In [1]: import numpy as np

In [2]: np.set_printoptions(suppress=True, linewidth=100)

In [3]: def tidy(a):
   ...:     return np.round(a, 3) + 0
   ...: 

In [4]: W0 = np.loadtxt("w.csv", delimiter=",")

In [5]: tidy(W0)
Out[5]: 
array([[-2.05 ,  1.6  , -0.944, -1.938, -1.352,  0.028, -0.171,  1.652],
       [-1.611, -0.593, -2.13 ,  0.102,  2.097, -1.43 ,  1.281, -0.65 ],
       [-0.146, -0.348, -0.489, -0.776,  1.869,  3.363, -0.188,  0.418],
       [ 1.611, -0.359, -1.686, -2.02 , -1.314,  0.34 ,  0.739, -1.991],
       [-0.732,  1.497, -1.593,  2.211, -0.848,  0.988, -1.334, -1.524],
       [ 2.343,  1.953, -1.329,  0.66 ,  0.767, -0.333,  0.852,  1.752],
       [ 0.732, -1.306, -1.303, -0.537,  0.443, -0.945, -3.155,  0.852],
       [-0.146, -2.253, -1.221,  1.391, -1.747,  0.738,  1.134,  1.61 ]])

In [6]: tidy(np.linalg.norm(W0, axis=0))
Out[6]: array([4., 4., 4., 4., 4., 4., 4., 4.])

In [7]: tidy(W0 @ W0.T)
Out[7]: 
array([[16.,  0.,  0.,  0.,  0.,  0.,  0.,  0.],
       [ 0., 16.,  0.,  0.,  0.,  0.,  0.,  0.],
       [ 0.,  0., 16.,  0.,  0.,  0.,  0.,  0.],
       [ 0.,  0.,  0., 16.,  0.,  0.,  0.,  0.],
       [ 0.,  0.,  0.,  0., 16.,  0.,  0.,  0.],
       [ 0.,  0.,  0.,  0.,  0., 16.,  0.,  0.],
       [ 0.,  0.,  0.,  0.,  0.,  0., 16.,  0.],
       [ 0.,  0.,  0.,  0.,  0.,  0.,  0., 16.]])

In [8]: rng = np.random.default_rng(133)

In [9]: idx = rng.permutation(8)

In [10]: idx
Out[10]: array([0, 2, 7, 1, 4, 3, 5, 6])

In [11]: A2 = W0[idx][:, idx]

In [12]: tidy(np.diag(A2))
Out[12]: array([-2.05 , -0.489,  1.61 , -0.593, -0.848, -2.02 , -0.333, -3.155])

In [13]: tidy(np.trace(A2))
Out[13]: np.float64(-7.879)

In [14]: tidy(np.sort(np.abs(np.linalg.eigvals(A2))))
Out[14]: array([4., 4., 4., 4., 4., 4., 4., 4.])

In [15]: np.allclose(W0 @ W0.T, W0.T @ W0)
Out[15]: True

In [16]: A2 = W0 / np.sqrt((W0 ** 2).mean(axis=1, keepdims=True))

In [17]: tidy(A2[1])
Out[17]: array([-1.139, -0.419, -1.506,  0.072,  1.483, -1.011,  0.906, -0.46 ])

In [18]: np.linalg.matrix_rank(A2) == np.linalg.matrix_rank(W0)
Out[18]: np.True_

In [19]: np.linalg.matrix_rank(W0 - W0.mean(axis=1, keepdims=True))
Out[19]: np.int64(7)

In [20]: J = np.diag(5 * np.array([1, 0, 0, 2, 0, 2, 2, 1])) + np.array([[3, 2, 3, 3, 2, 0, 3, 3],
    ...:     [3, 2, 3, 0, 0, 3, 0, 3],
    ...:     [1, 0, 2, 3, 0, 1, 1, 0],
    ...:     [0, 3, 2, 3, 3, 1, 0, 0],
    ...:     [3, 2, 0, 0, 1, 0, 2, 2],
    ...:     [0, 3, 3, 1, 3, 1, 0, 1],
    ...:     [3, 3, 1, 2, 1, 0, 0, 3],
    ...:     [1, 0, 1, 2, 0, 3, 3, 0]])

In [21]: J
Out[21]: 
array([[ 8,  2,  3,  3,  2,  0,  3,  3],
       [ 3,  2,  3,  0,  0,  3,  0,  3],
       [ 1,  0,  2,  3,  0,  1,  1,  0],
       [ 0,  3,  2, 13,  3,  1,  0,  0],
       [ 3,  2,  0,  0,  1,  0,  2,  2],
       [ 0,  3,  3,  1,  3, 11,  0,  1],
       [ 3,  3,  1,  2,  1,  0, 10,  3],
       [ 1,  0,  1,  2,  0,  3,  3,  5]])

In [22]: x0 = np.array([2, 1, 0, 2, 1, 2, 0, -2])

In [23]: rhs = J @ x0

In [24]: coef, lr = np.zeros(8), 1 / np.linalg.norm(J, 2) ** 2

In [25]: for i in range(25):
    ...:     coef -= lr * J.T @ (J @ coef - rhs)
    ...:     if i % 5 == 0: print(i, round(np.linalg.norm(J @ coef - rhs), 3))
    ...: 
0 15.486
5 7.853
10 5.987
15 4.703
20 3.764

In [26]: tidy(np.linalg.cond(J))
Out[26]: np.float64(80.86)
